>>> import numpy as np
>>> from numpy import linalg as LA
>>> np.set_printoptions(precision=1, suppress=True, linewidth=120, floatmode="fixed")
>>> rnd = lambda a: np.round(a, 1) + 0
>>> J = np.load("run15.npy")
>>> J
array([[2, 0, 0, 0],
       [1, 0, 0, 0],
       [0, 0, 2, 0],
       [0, 0, 1, 0]])
>>> LA.matrix_rank(J)
np.int64(2)
>>> J - J[0]
array([[ 0,  0,  0,  0],
       [-1,  0,  0,  0],
       [-2,  0,  2,  0],
       [-2,  0,  1,  0]])
>>> J.sum(axis=1)
array([2, 1, 2, 1])
>>> np.diff(J, axis=0)
array([[-1,  0,  0,  0],
       [-1,  0,  2,  0],
       [ 0,  0, -1,  0]])
>>> rnd(LA.svd(J, compute_uv=False))
array([2.2, 2.2, 0.0, 0.0])
>>> J[4]
Traceback (most recent call last):
  File "<python-input-11>", line 1, in <module>
    J[4]
    ~^^^
IndexError: index 4 is out of bounds for axis 0 with size 4
>>> J.sum(axis=0)
array([3, 0, 3, 0])
>>> rnd(J.mean(axis=0))
array([0.8, 0.0, 0.8, 0.0])
>>> np.unravel_index(np.abs(J).argmax(), J.shape)
(np.int64(0), np.int64(0))
>>> rnd(LA.norm(J, axis=0))
array([2.2, 0.0, 2.2, 0.0])
>>> rnd(LA.svd(J, compute_uv=False))
array([2.2, 2.2, 0.0, 0.0])
>>> A = np.load("w.npy")
>>> A
array([[101,  54,  41,  61,  51,  69],
       [ 54,  61,  32,  34,  20,  60],
       [ 41,  32,  47,  42,  31,  37],
       [ 61,  34,  42,  70,  40,  57],
       [ 51,  20,  31,  40,  47,  27],
       [ 69,  60,  37,  57,  27,  77]])
>>> # symmetric, so the eigenvalues are real
>>> O, r_ = LA.qr(A)
>>> rnd(O)
array([[-0.6,  0.4,  0.4,  0.3,  0.4, -0.1],
       [-0.3, -0.7,  0.1,  0.2, -0.3, -0.5],
       [-0.3, -0.1, -0.8,  0.4,  0.3,  0.1],
       [-0.4,  0.2, -0.3, -0.7,  0.0, -0.4],
       [-0.3,  0.4, -0.2,  0.2, -0.8,  0.2],
       [-0.4, -0.4,  0.2, -0.4,  0.1,  0.7]])
>>> rnd(O.T @ O)
array([[1.0, 0.0, 0.0, 0.0, 0.0, 0.0],
       [0.0, 1.0, 0.0, 0.0, 0.0, 0.0],
       [0.0, 0.0, 1.0, 0.0, 0.0, 0.0],
       [0.0, 0.0, 0.0, 1.0, 0.0, 0.0],
       [0.0, 0.0, 0.0, 0.0, 1.0, 0.0],
       [0.0, 0.0, 0.0, 0.0, 0.0, 1.0]])
>>> low = LA.cholesky(A)
>>> rnd(A / np.sqrt(np.outer(np.diag(A), np.diag(A))))
array([[1.0, 0.7, 0.6, 0.7, 0.7, 0.8],
       [0.7, 1.0, 0.6, 0.5, 0.4, 0.9],
       [0.6, 0.6, 1.0, 0.7, 0.7, 0.6],
       [0.7, 0.5, 0.7, 1.0, 0.7, 0.8],
       [0.7, 0.4, 0.7, 0.7, 1.0, 0.4],
       [0.8, 0.9, 0.6, 0.8, 0.4, 1.0]])
>>> LA.eigvalsh(A).min() > 0
np.True_
>>> arr = np.loadtxt("case17.csv", delimiter=",")
>>> arr
array([[ -1.0,  -1.0,  -3.0,   1.0,   2.0,   1.0,   1.0,   0.0,   0.0,   3.0],
       [ -1.0,  -3.0,  -3.0,   1.0,   2.0,   0.0,  -3.0,  -3.0,   2.0,  -3.0],
       [  3.0,   3.0,   0.0,  -2.0,   2.0,  -3.0,  -2.0,   2.0,   0.0,   1.0],
       [  0.0,  -1.0,   0.0,  -2.0,  -2.0,  -3.0,   1.0,  -1.0,   2.0,  -3.0],
       [ -1.0,   1.0,  -3.0,  -2.0,  -2.0,   2.0,   3.0,  -1.0,   2.0,  -3.0],
       [ -1.0,  -3.0,   0.0,   2.0,  -2.0,  -3.0,  -3.0,  -2.0,  -3.0,   3.0],
       [ -6.0, -16.0, -18.0,   6.0,  12.0,   1.0, -14.0, -15.0,  10.0, -12.0]])
>>> # row 6 dominates
>>> def softmax(z):
...     e = np.exp(z - z.max(axis=-1, keepdims=True))
...     return e / e.sum(axis=-1, keepdims=True)
... 
>>> rnd(softmax(arr[0]))
array([0.0, 0.0, 0.0, 0.1, 0.2, 0.1, 0.1, 0.0, 0.0, 0.5])
>>> scores = arr @ arr.T / np.sqrt(10)
>>> softmax(scores).round(6).argmax(axis=1)
array([6, 6, 2, 6, 4, 5, 6])
>>> rnd(np.trace(LA.pinv(arr) @ arr))
np.float64(6.0)
>>> LA.lstsq(arr[:-1].T, arr[-1])[2]
np.int32(6)
>>> np.abs(np.diag(LA.qr(arr)[1])) > 1e-9
array([ True,  True,  True,  True,  True,  True, False])
>>> np.unique(arr.round(6), axis=0).shape
(7, 10)
>>> B = arr / LA.norm(arr, axis=1, keepdims=True)
>>> G = B @ B.T
>>> rnd(np.degrees(np.arccos(np.clip(G[4, 0], -1, 1))))
np.float64(91.6)
>>> W = np.array([[-1, 1, -1, -1],
...     [-2, 0, -1, -1],
...     [-2, 1, 2, 3],
...     [0, 3, -2, -2],
...     [-2, 2, 2, -1],
...     [-3, -1, -3, 1],
...     [2, -1, -3, -1],
...     [0, 3, 3, -1],
...     [-1, -3, -1, 1],
...     [-2, 3, -1, -3]])
>>> coef = np.array([1, 0, 8, 5])
>>> H = np.maximum(arr @ W + coef, 0)
>>> LA.matrix_rank(H)
np.int64(4)
>>> rnd((H > 0).mean(axis=0))
array([0.7, 0.4, 0.7, 0.6])
>>> H
array([[ 0.0, 10.0,  0.0,  0.0],
       [ 8.0,  0.0,  9.0, 13.0],
       [ 0.0, 15.0, 30.0,  0.0],
       [22.0,  0.0, 13.0, 20.0],
       [14.0,  0.0,  0.0, 13.0],
       [12.0, 19.0, 16.0,  0.0],
       [34.0,  0.0,  2.0, 25.0]])
>>> W2 = np.array([[3, 3, 4], [3, 2, 0], [1, 4, 0], [4, 0, 0]])
>>> W @ W2
array([[ -5,  -5,  -4],
       [-11, -10,  -8],
       [ 11,   4,  -8],
       [ -1,  -2,   0],
       [ -2,   6,  -8],
       [-11, -23, -12],
       [ -4,  -8,   8],
       [  8,  18,   0],
       [ -9, -13,  -4],
       [-10,  -4,  -8]])
>>> H @ W2
array([[ 30.0,  20.0,   0.0],
       [ 85.0,  60.0,  32.0],
       [ 75.0, 150.0,   0.0],
       [159.0, 118.0,  88.0],
       [ 94.0,  42.0,  56.0],
       [109.0, 138.0,  48.0],
       [204.0, 110.0, 136.0]])
>>> W2 = np.array([[0.7, -0.6, -0.9, 0.2, -0.1, -1.2],
...     [-0.4, -0.1, -1.7, -1.3, 0.8, 0.0],
...     [1.5, 1.4, -1.2, 0.9, 0.1, -0.1]])
>>> rng = np.random.default_rng(2713)
>>> K = np.array([[-2, -1, 1],
...     [3, -2, -1],
...     [-3, 0, -1],
...     [-1, 3, 3],
...     [-2, 2, -1],
...     [1, -3, -2],
...     [2, -3, -3],
...     [-3, 0, 2],
...     [0, 2, -3],
...     [-1, -2, -3],
...     [-3, -2, -3],
...     [3, 3, 1]]) @ W2 + 0.3 * rng.normal(size=(12, 6))
>>> rnd(K)
array([[ 0.6,  3.3,  1.9,  1.8,  0.4,  2.6],
       [ 1.5, -2.9,  2.0,  2.6, -2.4, -3.5],
       [-3.7,  0.1,  4.5, -1.5,  0.3,  3.6],
       [ 2.4,  4.7, -8.5, -1.3,  2.6,  0.1],
       [-3.5, -0.1, -0.6, -3.3,  1.4,  2.2],
       [-1.3, -3.1,  6.6,  2.0, -2.9, -1.0],
       [-1.8, -5.3,  7.2,  1.8, -3.1, -2.1],
       [ 0.7,  5.1, -0.1,  1.3,  0.7,  3.5],
       [-5.0, -4.3,  0.2, -5.2,  1.4,  0.3],
       [-4.3, -3.5,  7.6, -0.4, -1.9,  1.7],
       [-5.9, -2.6, 10.3, -0.7, -1.2,  4.0],
       [ 2.3, -0.6, -8.7, -2.4,  2.9, -3.6]])
>>> Xs = K - K.mean(axis=0)
>>> left, sig, Vh = LA.svd(Xs, full_matrices=False)
>>> rnd(Vh[0] * np.sign(Vh[0, np.abs(Vh[0]).argmax()]))
array([-0.3, -0.3,  0.8,  0.1, -0.2,  0.1])
>>> rnd(Xs.mean(axis=0))
array([0.0, 0.0, 0.0, 0.0, 0.0, 0.0])
>>> (np.sign(left[:, 0]) == np.sign(left[0, 0])).astype(int)
array([1, 0, 0, 1, 1, 0, 0, 1, 0, 0, 0, 1])
>>> rnd(np.abs(Vh[-1]))
array([0.7, 0.1, 0.1, 0.6, 0.3, 0.3])
>>> lab = K[:, 5] > np.median(K[:, 5])
>>> u = K[lab].mean(axis=0) - K[~lab].mean(axis=0)
>>> lab.astype(int)
array([1, 0, 1, 0, 1, 0, 0, 1, 0, 1, 1, 0])
>>> rnd(u)
array([-2.3,  2.3,  4.1,  0.0,  0.2,  4.6])
>>> ((K - K.mean(axis=0)) @ u > 0).astype(int)
array([1, 0, 1, 0, 1, 1, 0, 1, 0, 1, 1, 0])
>>> B = arr[0, 0] * arr[1:] - np.outer(arr[1:, 0], arr[0])
>>> B
array([[  0.0,   2.0,   0.0,   0.0,   0.0,   1.0,   4.0,   3.0,  -2.0,   6.0],
       [  0.0,   0.0,   9.0,  -1.0,  -8.0,   0.0,  -1.0,  -2.0,  -0.0, -10.0],
       [  0.0,   1.0,   0.0,   2.0,   2.0,   3.0,  -1.0,   1.0,  -2.0,   3.0],
       [  0.0,  -2.0,   0.0,   3.0,   4.0,  -1.0,  -2.0,   1.0,  -2.0,   6.0],
       [  0.0,   2.0,  -3.0,  -1.0,   4.0,   4.0,   4.0,   2.0,   3.0,   0.0],
       [  0.0,  10.0,   0.0,   0.0,   0.0,   5.0,  20.0,  15.0, -10.0,  30.0]])
>>> LA.matrix_rank(B), LA.matrix_rank(arr)
(np.int64(5), np.int64(6))
>>> B = np.c_[K[:, :3] @ np.array([[0, -1, -2], [-1, -3, 0], [1, 3, 1]]), np.array([6, -5, -2, -5, 8, -6, -3, -9, 9, -2, -8, -2])]
>>> rnd(B)
array([[ -1.4,  -4.8,   0.7,   6.0],
       [  4.9,  13.3,  -1.0,  -5.0],
       [  4.4,  17.0,  11.9,  -2.0],
       [-13.2, -42.0, -13.2,  -5.0],
       [ -0.5,   2.0,   6.4,   8.0],
       [  9.7,  30.4,   9.3,  -6.0],
       [ 12.6,  39.5,  10.9,  -3.0],
       [ -5.2, -16.4,  -1.6,  -9.0],
       [  4.6,  18.7,  10.3,   9.0],
       [ 11.1,  37.7,  16.1,  -2.0],
       [ 12.9,  44.4,  22.0,  -8.0],
       [ -8.1, -26.6, -13.3,  -2.0]])
>>> LA.matrix_rank(np.c_[K, B])
np.int64(7)
>>> LA.matrix_rank(B)
np.int64(4)
>>> rnd(LA.lstsq(K, B[:, 0])[0])
array([ 0.0, -1.0,  1.0,  0.0,  0.0,  0.0])
>>> B = K / np.sqrt((K ** 2).mean(axis=1, keepdims=True))
>>> rnd(K - K.mean(axis=1, keepdims=True))
array([[-1.2,  1.5,  0.1,  0.0, -1.3,  0.8],
       [ 2.0, -2.5,  2.5,  3.0, -1.9, -3.0],
       [-4.2, -0.5,  4.0, -2.0, -0.3,  3.0],
       [ 2.4,  4.7, -8.5, -1.3,  2.6,  0.1],
       [-2.8,  0.5,  0.0, -2.6,  2.0,  2.9],
       [-1.4, -3.1,  6.6,  1.9, -3.0, -1.1],
       [-1.3, -4.8,  7.8,  2.4, -2.5, -1.6],
       [-1.1,  3.2, -2.0, -0.5, -1.2,  1.6],
       [-2.9, -2.2,  2.3, -3.1,  3.5,  2.4],
       [-4.1, -3.4,  7.7, -0.3, -1.8,  1.8],
       [-6.5, -3.3,  9.6, -1.4, -1.8,  3.4],
       [ 4.0,  1.1, -7.0, -0.7,  4.5, -1.9]])
>>> LA.matrix_rank(K - K.mean(axis=1, keepdims=True))
np.int64(5)
>>> rnd(B[5])
array([-0.4, -0.9,  2.0,  0.6, -0.9, -0.3])
>>> LA.matrix_rank(B) == LA.matrix_rank(K)
np.True_
>>> data = np.loadtxt("block0.csv", delimiter=",")
>>> data
array([[ 2.0,  2.0, -1.0,  0.0],
       [-1.0,  1.0, -1.0, -2.0],
       [ 0.0,  0.0,  2.0, -1.0],
       [-1.0,  2.0,  0.0,  0.0]])
>>> data @ data
array([[ 2.0,  6.0, -6.0, -3.0],
       [-1.0, -5.0, -2.0, -1.0],
       [ 1.0, -2.0,  4.0, -2.0],
       [-4.0,  0.0, -1.0, -4.0]])
>>> assert data == data.T
Traceback (most recent call last):
  File "<python-input-80>", line 1, in <module>
    assert data == data.T
           ^^^^^^^^^^^^^^
ValueError: The truth value of an array with more than one element is ambiguous. Use a.any() or a.all()
>>> np.allclose(data @ data.T, data.T @ data)
False
>>> rnd(LA.matrix_power(data, 3))
array([[  1.0,   4.0, -20.0,  -6.0],
       [  4.0,  -9.0,   2.0,  12.0],
       [  6.0,  -4.0,   9.0,   0.0],
       [ -4.0, -16.0,   2.0,   1.0]])
>>> rnd(softmax(data[3] + -1))
array([0.0, 0.8, 0.1, 0.1])
>>> rnd(softmax(data).sum(axis=1))
array([1.0, 1.0, 1.0, 1.0])
>>> scores = data @ data.T / np.sqrt(4)
>>> rnd(softmax(scores))
array([[1.0, 0.0, 0.0, 0.0],
       [0.0, 0.8, 0.0, 0.1],
       [0.0, 0.1, 0.8, 0.1],
       [0.1, 0.2, 0.0, 0.6]])
>>> rnd(softmax(scores)[3] @ data)
array([-0.6,  1.7, -0.3, -0.5])
>>> softmax(scores).round(6).argmax(axis=1)
array([0, 1, 2, 3])
>>> x = np.array([-3, 0, 0, 1])
>>> a = np.maximum(data @ x, 0)
>>> np.flatnonzero(a > 1e-9)
array([1, 3])
>>> a
array([0.0, 1.0, 0.0, 3.0])
>>> np.maximum(data @ x, 0) - np.maximum(-data @ x, 0)
array([-6.0,  1.0, -1.0,  3.0])
>>> W0 = np.load("layer2.npy")
>>> W0
array([[ 1, -2,  0,  0],
       [ 0,  1,  0,  0],
       [ 0,  0,  1, -2],
       [ 0,  0,  0,  1]])
>>> LA.matrix_power(W0 - np.diag(np.diag(W0)), 4)
array([[0, 0, 0, 0],
       [0, 0, 0, 0],
       [0, 0, 0, 0],
       [0, 0, 0, 0]])
>>> W0 @ W0
array([[ 1, -4,  0,  0],
       [ 0,  1,  0,  0],
       [ 0,  0,  1, -4],
       [ 0,  0,  0,  1]])
>>> LA.matrix_rank(W0 - W0[0, 0] * np.eye(4))
np.int64(2)
>>> E = np.load("m.npy")
>>> E
array([[0, 0, 0],
       [0, 9, 0],
       [0, 0, 0]])
>>> # columns 0 and 2 are equal
>>> ev, evecs = LA.eigh(E)
>>> ev.sum(), np.trace(E)
(np.float64(9.0), np.int64(9))
>>> np.unique(ev.round(6) + 0, return_counts=True)[1]
array([2, 1])
>>> rnd(LA.eigvalsh(E @ E))
array([ 0.0,  0.0, 81.0])
>>> rnd(LA.svd(E, compute_uv=False))
array([9.0, 0.0, 0.0])
>>> ev
array([0.0, 0.0, 9.0])
>>> np.abs(evecs[:, -1]).round(6).argmax()
np.int64(1)
>>> (ev > 1e-8).sum(), (ev < -1e-8).sum()
(np.int64(1), np.int64(0))
>>> rk = LA.matrix_rank(E)
>>> rk
np.int64(1)
>>> ns = LA.svd(E)[2][rk:].T
>>> np.allclose(E @ ns, 0)
True
>>> [int(LA.matrix_rank(E[:, :j + 1])) for j in range(3)]
[0, 1, 1]
>>> E @ ns
array([[0.0, 0.0],
       [0.0, 0.0],
       [0.0, 0.0]])
>>> rnd(LA.norm(E, axis=0))
array([0.0, 9.0, 0.0])
>>> rnd(LA.svd(E, compute_uv=False))
array([9.0, 0.0, 0.0])
>>> E @ E.T
array([[ 0,  0,  0],
       [ 0, 81,  0],
       [ 0,  0,  0]])
>>> ang = np.radians(15)
>>> r_ = np.eye(3)
>>> r_[1, 1] = r_[2, 2] = np.cos(ang)
>>> r_[1, 2], r_[2, 1] = -np.sin(ang), np.sin(ang)
>>> rnd(r_)
array([[ 1.0,  0.0,  0.0],
       [ 0.0,  1.0, -0.3],
       [ 0.0,  0.3,  1.0]])
>>> B = E @ r_.T
>>> np.allclose(E @ E.T, B @ B.T)
True
>>> mat = np.load("sample17.npy")
>>> mat
array([[ 2.0,  2.0,  2.0,  0.0,  0.0],
       [ 0.0,  1.0,  0.0,  0.0,  0.0],
       [ 2.0,  2.0,  0.0,  0.0,  0.0],
       [ 0.0,  0.0,  0.0,  4.0,  2.0],
       [ 0.0,  0.0,  0.0, -4.0,  3.0]])
>>> # 2 groups of indices that never mix
>>> B = np.array([[0, 2], [0, 2], [0, 1], [2, 1], [1, 2]])
>>> LA.matrix_rank(np.vstack([mat, B.T]))
np.int64(5)
>>> LA.matrix_rank(mat @ B)
np.int64(2)
>>> mat @ B
array([[ 0.0, 10.0],
       [ 0.0,  2.0],
       [ 0.0,  8.0],
       [10.0,  8.0],
       [-5.0,  2.0]])
>>> np.einsum("ij,ij->i", mat, mat)
array([12.0,  1.0,  8.0, 20.0, 25.0])
>>> np.einsum("ij->j", mat)
array([4.0, 5.0, 2.0, 0.0, 5.0])
>>> B.T @ mat.T
array([[ 0.0,  0.0,  0.0, 10.0, -5.0],
       [10.0,  2.0,  8.0,  8.0,  2.0]])
